% python3 -q
>>> import numpy as np
>>> np.set_printoptions(precision=1, suppress=True, linewidth=140, legacy="1.25")
>>> A = np.loadtxt("run19.csv", delimiter=",")
>>> A
array([[-3.,  0.,  0.,  0.,  0.,  0.,  0.,  0.,  0.,  0.,  0.,  0.,  0.],
       [ 0.,  1.,  0.,  0.,  0.,  0.,  0.,  0.,  0.,  0.,  0.,  0.,  0.],
       [ 0.,  0.,  3.,  0.,  0.,  0.,  0.,  0.,  0.,  0.,  0.,  0.,  0.],
       [ 0.,  0.,  0.,  0.,  0.,  0.,  0.,  0.,  0.,  0.,  0.,  0.,  0.],
       [ 0.,  0.,  0.,  0., -1.,  0.,  0.,  0.,  0.,  0.,  0.,  0.,  0.],
       [ 0.,  0.,  0.,  0.,  0.,  2.,  0.,  0.,  0.,  0.,  0.,  0.,  0.],
       [ 0.,  0.,  0.,  0.,  0.,  0., -1.,  0.,  0.,  0.,  0.,  0.,  0.],
       [ 0.,  0.,  0.,  0.,  0.,  0.,  0.,  1.,  0.,  0.,  0.,  0.,  0.],
       [ 0.,  0.,  0.,  0.,  0.,  0.,  0.,  0., -3.,  0.,  0.,  0.,  0.],
       [ 0.,  0.,  0.,  0.,  0.,  0.,  0.,  0.,  0.,  1.,  0.,  0.,  0.],
       [ 0.,  0.,  0.,  0.,  0.,  0.,  0.,  0.,  0.,  0.,  1.,  0.,  0.],
       [ 0.,  0.,  0.,  0.,  0.,  0.,  0.,  0.,  0.,  0.,  0., -3.,  0.],
       [ 0.,  0.,  0.,  0.,  0.,  0.,  0.,  0.,  0.,  0.,  0.,  0.,  0.]])
>>> np.linalg.matrix_rank(A - A[0, 0] * np.eye(13))
10
>>> np.prod(np.diag(A)), round(float(np.linalg.det(A)), 1)
(-0.0, 0.0)
>>> np.linalg.lstsq(A[:-1].T, A[-1])[2]
11
>>> try:
...     np.linalg.inv(A)
... except np.linalg.LinAlgError as e:
...     print(e)
... 
Singular matrix
>>> round(float(np.trace(np.linalg.pinv(A) @ A)), 1)
11.0
>>> np.flatnonzero(np.linalg.matrix_power((A != 0) + (A.T != 0) + np.eye(13), 13)[10])
array([10])
>>> np.sort(np.linalg.eigvals(A).real)
array([-3., -3., -3., -1., -1.,  0.,  0.,  1.,  1.,  1.,  1.,  2.,  3.])
>>> rk = np.linalg.matrix_rank(A)
>>> rk
11
>>> N = np.linalg.svd(A)[2][rk:].T
>>> [int(np.linalg.matrix_rank(A[:i])) for i in range(1, len(A) + 1)]
[1, 2, 3, 3, 4, 5, 6, 7, 8, 9, 10, 11, 11]
>>> np.allclose(A @ N, 0)
True
>>> np.linalg.matrix_rank(A.T @ A), np.linalg.matrix_rank(A @ A.T)
(11, 11)
>>> [int(np.linalg.matrix_rank(A[:, :j + 1])) for j in range(13)]
[1, 2, 3, 3, 4, 5, 6, 7, 8, 9, 10, 11, 11]
>>> round(np.linalg.norm(A[1] - A[10]), 1)
1.4
>>> np.linalg.norm(A, axis=1).argmax()
0
>>> np.linalg.norm(A, axis=0)
array([3., 1., 3., 0., 1., 2., 1., 1., 3., 1., 1., 3., 0.])
>>> round(np.linalg.norm(A) ** 2 / np.linalg.norm(A, 2) ** 2, 1)
5.1
>>> m1 = np.loadtxt("layer2.csv", delimiter=",")
>>> m1
array([[-1.8, -1.4,  1.4],
       [-1.5,  1.2,  1.9],
       [-1.1, -2.3,  0.9],
       [-0.4, -0.3,  0.2],
       [-1.4,  0.9,  1. ],
       [-1.4, -0.2,  1.3],
       [-0.5,  1.1, -0.1],
       [-0.6,  0.9,  0.3],
       [ 1.4,  1.5, -1.2],
       [-0.2,  0.4, -0.1],
       [ 0.1, -0.6, -0.1],
       [-1.5, -1.5,  1.4],
       [-1. ,  1.7,  1. ],
       [ 0.3,  1.3, -0.4],
       [ 0.2,  0. , -0.2],
       [ 0.1,  0.3, -0.4],
       [-0.1, -1. , -0.3],
       [ 0. , -0.9, -0.3],
       [ 0.5, -1.2, -0.6],
       [-0.6, -0.2,  0.7],
       [ 0.4, -0.5,  0.4],
       [-1.3, -1.3,  1.5],
       [-0.6,  1.6,  0.2],
       [ 1.4,  0. , -1.2],
       [-1.1, -1.8,  1.2],
       [ 1.2, -0.8, -0.8],
       [ 0.4,  0.3, -0.5],
       [ 0.8, -1.6, -1. ],
       [ 1.1, -0.7, -1.2],
       [ 0.3,  0.1, -0.6],
       [-2.6,  0.5,  2.3],
       [-0.2,  0. ,  0.3],
       [ 0. ,  1.2,  0.2],
       [-0.7, -0.9,  0.5],
       [ 1.4, -1. , -1.4],
       [ 0.8,  0.1, -0.5]])
>>> W = np.array([[1, 0, 0, 2, 3, 7], [8, 1, 7, 6, 2, 3], [8, 9, 9, 4, 8, 8]])
>>> beta = np.array([2, 1, 3, 1, 0, 1])
>>> H = np.maximum(m1 @ W + beta, 0)
>>> (H > 0).mean(axis=0)
array([0.6, 0.6, 0.7, 0.5, 0.5, 0.5])
>>> np.linalg.matrix_rank(H)
6
>>> Z = np.array([[0, 0, -2], [0, 2, 0], [1, 0, 2], [2, 0, -1], [2, 2, -2], [1, 1, 0]])
>>> W @ Z
array([[ 17,  13, -10],
       [ 26,   9, -12],
       [ 41,  42, -18]])
>>> Z = m1[[12, 6]].astype(float)
>>> for _ in range(3):
...     idx = np.linalg.norm(m1[:, None] - Z, axis=-1).argmin(axis=1)
...     Z = np.array([m1[idx == j].mean(axis=0) for j in range(2)])
... 
>>> idx
array([0, 0, 0, 1, 0, 0, 1, 1, 1, 1, 1, 0, 0, 1, 1, 1, 1, 1, 1, 0, 1, 0, 0, 1, 0, 1, 1, 1, 1, 1, 0, 1, 1, 1, 1, 1])
>>> np.abs(Z[1] - Z[0]).argmax()
0
>>> np.bincount(idx)
array([12, 24])
>>> Z[1] - Z[0]
array([ 1.6,  0.1, -1.6])
>>> def softmax(z):
...     e = np.exp(z - z.max(axis=-1, keepdims=True))
...     return e / e.sum(axis=-1, keepdims=True)
... 
>>> np.round(softmax(m1[1]), 1) + 0
array([0. , 0.3, 0.7])
>>> np.round(softmax(m1[1] + 5), 1) + 0
array([0. , 0.3, 0.7])
>>> S = m1 @ m1.T / np.sqrt(3)
>>> softmax(S)[1] @ m1
array([-1.9,  0.6,  1.8])
>>> vec = np.array([-1, 3, 2])
>>> h = np.maximum(m1 @ vec, 0)
>>> np.round(np.tanh(m1 @ vec), 1) + 0
array([ 0.4,  1. , -1. , -0.1,  1. ,  1. ,  1. ,  1. ,  0.6,  0.8, -1. , -0.2,  1. ,  1. , -0.5,  0. , -1. , -1. , -1. ,  0.9, -0.8,  0.4,
        1. , -1. , -1. , -1. , -0.5, -1. , -1. , -0.8,  1. ,  0.7,  1. , -0.8, -1. , -0.9])
>>> np.flatnonzero(h > 1e-9)
array([ 0,  1,  4,  5,  6,  7,  8,  9, 12, 13, 19, 21, 22, 30, 31, 32])
>>> m1.T @ h
array([-65.6,  59. ,  58.6])
>>> idx = m1[:, 1] > np.median(m1[:, 1])
>>> r0 = m1[idx].mean(axis=0) - m1[~idx].mean(axis=0)
>>> (((m1 - m1.mean(axis=0)) @ r0 > 0) == idx).mean()
1.0
>>> r0.round(1) + 0
array([ 0. ,  1.7, -0.1])
>>> ((m1 - m1.mean(axis=0)) @ r0 > 0).astype(int)
array([0, 1, 0, 0, 1, 0, 1, 1, 1, 1, 0, 0, 1, 1, 1, 1, 0, 0, 0, 0, 0, 0, 1, 1, 0, 0, 1, 0, 0, 1, 1, 1, 1, 0, 0, 1])
>>> arr = np.loadtxt("test17.csv", delimiter=",")
>>> arr
array([[  1.,   1.,  -7.,  -6.,   1.,   7.,  -6.,   6.,  -2.,   3.,   1.,   7.,   2.,   1.,   2.,  -3.],
       [  1.,   1.,  -7.,  -6.,   1.,   7.,  -6.,   6.,  -2.,   3.,   1.,   7.,   2.,   1.,   2.,  -3.],
       [  3.,   3.,  -5.,  -4.,   3.,   9.,  -4.,   8.,   0.,   5.,   3.,   9.,   4.,   3.,   4.,  -1.],
       [  0.,   0.,  -8.,  -7.,   0.,   6.,  -7.,   5.,  -3.,   2.,   0.,   6.,   1.,   0.,   1.,  -4.],
       [ -2.,  -2., -10.,  -9.,  -2.,   4.,  -9.,   3.,  -5.,   0.,  -2.,   4.,  -1.,  -2.,  -1.,  -6.],
       [ -2.,  -2., -10.,  -9.,  -2.,   4.,  -9.,   3.,  -5.,   0.,  -2.,   4.,  -1.,  -2.,  -1.,  -6.],
       [ -2.,  -2., -10.,  -9.,  -2.,   4.,  -9.,   3.,  -5.,   0.,  -2.,   4.,  -1.,  -2.,  -1.,  -6.],
       [ -2.,  -2., -10.,  -9.,  -2.,   4.,  -9.,   3.,  -5.,   0.,  -2.,   4.,  -1.,  -2.,  -1.,  -6.],
       [  2.,   2.,  -6.,  -5.,   2.,   8.,  -5.,   7.,  -1.,   4.,   2.,   8.,   3.,   2.,   3.,  -2.],
       [ -3.,  -3., -11., -10.,  -3.,   3., -10.,   2.,  -6.,  -1.,  -3.,   3.,  -2.,  -3.,  -2.,  -7.],
       [  2.,   2.,  -6.,  -5.,   2.,   8.,  -5.,   7.,  -1.,   4.,   2.,   8.,   3.,   2.,   3.,  -2.],
       [ -1.,  -1.,  -9.,  -8.,  -1.,   5.,  -8.,   4.,  -4.,   1.,  -1.,   5.,   0.,  -1.,   0.,  -5.]])
>>> T = arr.reshape(12, 2, -1)
>>> np.swapaxes(T, 1, 2)[8]
array([[ 2., -1.],
       [ 2.,  4.],
       [-6.,  2.],
       [-5.,  8.],
       [ 2.,  3.],
       [ 8.,  2.],
       [-5.,  3.],
       [ 7., -2.]])
>>> np.einsum("ihd,ihd->ih", T, T)
array([[209.,  81.],
       [209.,  81.],
       [229., 157.],
       [223.,  67.],
       [299.,  87.],
       [299.,  87.],
       [299.,  87.],
       [299.,  87.],
       [211., 111.],
       [361., 121.],
       [211., 111.],
       [253.,  69.]])
>>> W0 = np.load("dump.npy")
>>> W0
array([[3., 2., 0., 2., 2., 0., 0., 0., 2., 2., 0., 2.],
       [2., 3., 0., 2., 2., 0., 0., 0., 2., 2., 0., 2.],
       [0., 0., 3., 0., 0., 2., 2., 2., 0., 0., 2., 0.],
       [2., 2., 0., 3., 2., 0., 0., 0., 2., 2., 0., 2.],
       [2., 2., 0., 2., 3., 0., 0., 0., 2., 2., 0., 2.],
       [0., 0., 2., 0., 0., 3., 2., 2., 0., 0., 2., 0.],
       [0., 0., 2., 0., 0., 2., 3., 2., 0., 0., 2., 0.],
       [0., 0., 2., 0., 0., 2., 2., 3., 0., 0., 2., 0.],
       [2., 2., 0., 2., 2., 0., 0., 0., 3., 2., 0., 2.],
       [2., 2., 0., 2., 2., 0., 0., 0., 2., 3., 0., 2.],
       [0., 0., 2., 0., 0., 2., 2., 2., 0., 0., 3., 0.],
       [2., 2., 0., 2., 2., 0., 0., 0., 2., 2., 0., 3.]])
>>> rng = np.random.default_rng(793500)
>>> idx = rng.permutation(12)
>>> other = W0[:, idx] * rng.choice([-1, 1], 12)
>>> other
array([[-0.,  0.,  2., -0., -2.,  0., -2., -2.,  2., -3., -2., -0.],
       [-0.,  0.,  2., -0., -2.,  0., -2., -3.,  2., -2., -2., -0.],
       [-2.,  2.,  0., -3., -0.,  2., -0., -0.,  0., -0., -0., -2.],
       [-0.,  0.,  2., -0., -3.,  0., -2., -2.,  2., -2., -2., -0.],
       [-0.,  0.,  2., -0., -2.,  0., -3., -2.,  2., -2., -2., -0.],
       [-2.,  2.,  0., -2., -0.,  2., -0., -0.,  0., -0., -0., -3.],
       [-3.,  2.,  0., -2., -0.,  2., -0., -0.,  0., -0., -0., -2.],
       [-2.,  2.,  0., -2., -0.,  3., -0., -0.,  0., -0., -0., -2.],
       [-0.,  0.,  3., -0., -2.,  0., -2., -2.,  2., -2., -2., -0.],
       [-0.,  0.,  2., -0., -2.,  0., -2., -2.,  2., -2., -3., -0.],
       [-2.,  3.,  0., -2., -0.,  2., -0., -0.,  0., -0., -0., -2.],
       [-0.,  0.,  2., -0., -2.,  0., -2., -2.,  3., -2., -2., -0.]])
>>> left, _, vt = np.linalg.svd(W0.T @ other)
>>> np.round(left @ vt, 1) + 0
array([[ 0.,  0.,  0.,  0.,  0.,  0.,  0.,  0.,  0., -1.,  0.,  0.],
       [ 0.,  0.,  0.,  0.,  0.,  0.,  0., -1.,  0.,  0.,  0.,  0.],
       [ 0.,  0.,  0., -1.,  0.,  0.,  0.,  0.,  0.,  0.,  0.,  0.],
       [ 0.,  0.,  0.,  0., -1.,  0.,  0.,  0.,  0.,  0.,  0.,  0.],
       [ 0.,  0.,  0.,  0.,  0.,  0., -1.,  0.,  0.,  0.,  0.,  0.],
       [ 0.,  0.,  0.,  0.,  0.,  0.,  0.,  0.,  0.,  0.,  0., -1.],
       [-1.,  0.,  0.,  0.,  0.,  0.,  0.,  0.,  0.,  0.,  0.,  0.],
       [ 0.,  0.,  0.,  0.,  0.,  1.,  0.,  0.,  0.,  0.,  0.,  0.],
       [ 0.,  0.,  1.,  0.,  0.,  0.,  0.,  0.,  0.,  0.,  0.,  0.],
       [ 0.,  0.,  0.,  0.,  0.,  0.,  0.,  0.,  0.,  0., -1.,  0.],
       [ 0.,  1.,  0.,  0.,  0.,  0.,  0.,  0.,  0.,  0.,  0.,  0.],
       [ 0.,  0.,  0.,  0.,  0.,  0.,  0.,  0.,  1.,  0.,  0.,  0.]])
>>> idx
array([ 6, 10,  8,  2,  3,  7,  4,  1, 11,  0,  9,  5])
>>> w, vecs = np.linalg.eigh(W0)
>>> vec = np.array([-5, 9, -8, -2, 5, -4, -2, 2, -8, -7, 9, -2])
>>> np.round(vecs * np.abs(w) @ vecs.T, 1) + 0
array([[3., 2., 0., 2., 2., 0., 0., 0., 2., 2., 0., 2.],
       [2., 3., 0., 2., 2., 0., 0., 0., 2., 2., 0., 2.],
       [0., 0., 3., 0., 0., 2., 2., 2., 0., 0., 2., 0.],
       [2., 2., 0., 3., 2., 0., 0., 0., 2., 2., 0., 2.],
       [2., 2., 0., 2., 3., 0., 0., 0., 2., 2., 0., 2.],
       [0., 0., 2., 0., 0., 3., 2., 2., 0., 0., 2., 0.],
       [0., 0., 2., 0., 0., 2., 3., 2., 0., 0., 2., 0.],
       [0., 0., 2., 0., 0., 2., 2., 3., 0., 0., 2., 0.],
       [2., 2., 0., 2., 2., 0., 0., 0., 3., 2., 0., 2.],
       [2., 2., 0., 2., 2., 0., 0., 0., 2., 3., 0., 2.],
       [0., 0., 2., 0., 0., 2., 2., 2., 0., 0., 3., 0.],
       [2., 2., 0., 2., 2., 0., 0., 0., 2., 2., 0., 3.]])
>>> round(float(vec @ W0 @ vec / (vec @ vec)), 1), np.round(w[0], 1), round(w[-1], 1)
(1.5, 1.0, 15.0)
